$ python -q
>>> import numpy as np
>>> from numpy import linalg as LA
>>> np.set_printoptions(precision=3, suppress=True, linewidth=120)
>>> tidy = lambda a: np.round(a, 3) + 0
>>> m1 = np.loadtxt("arr.csv", delimiter=",")
>>> print(m1)
[[-1.  2. -1.  1. -1. -1. -3.  0. -2.  3.  0.  2.  3.  0.]
 [ 2. -2. -2. -1.  0.  0.  2.  2. -2. -3. -1. -2.  2.  1.]
 [-1.  0. -2. -1. -2. -1.  1. -1.  2.  0. -3. -2.  0.  0.]
 [-1.  2.  2.  3.  3.  1.  1. -2. -1.  1. -3.  1. -2.  2.]
 [-1.  0.  1. -2. -2. -3.  1.  3. -1.  2. -3. -3.  2.  2.]
 [ 1. -3.  3. -3. -3.  1. -3.  2. -1. -3.  0.  3.  0.  1.]
 [ 0.  3.  1. -2.  3.  3. -2.  0. -1.  0.  3.  0. -2.  2.]
 [ 2.  2.  1.  1. -2.  1. -1. -3. -2.  0.  3. -2.  2.  2.]
 [-2. -1.  3.  3.  3.  3.  0.  2.  3.  0.  0. -1. -3. -3.]
 [-2.  1. -2.  0. -1. -2.  2.  0.  1. -1. -2.  0.  0.  2.]
 [ 1.  0.  0. -1. -2.  0. -1.  0.  1. -2.  3.  1. -1.  0.]
 [-2.  0.  3. -3.  0.  2.  3. -2.  0. -1.  2. -3. -1. -2.]
 [ 1. -3. -3.  0.  1.  3.  2. -3. -3.  2.  3.  1.  1.  3.]
 [ 0.  3. -1.  2.  1.  0.  2. -2.  2.  2. -3. -1. -3.  3.]]
>>> tidy(np.sort(np.abs(LA.eigvals(m1))))
array([1.252, 1.454, 3.664, 3.664, 4.296, 4.296, 4.531, 4.778, 6.059, 6.059, 6.276, 6.276, 6.715, 8.497])
>>> tidy(np.abs(LA.eigvals(m1)).max())
np.float64(8.497)
>>> O, r_ = LA.qr(m1)
>>> np.allclose(r_.T @ r_, m1.T @ m1)
True
>>> np.trace(O @ O.T)
np.float64(14.0)
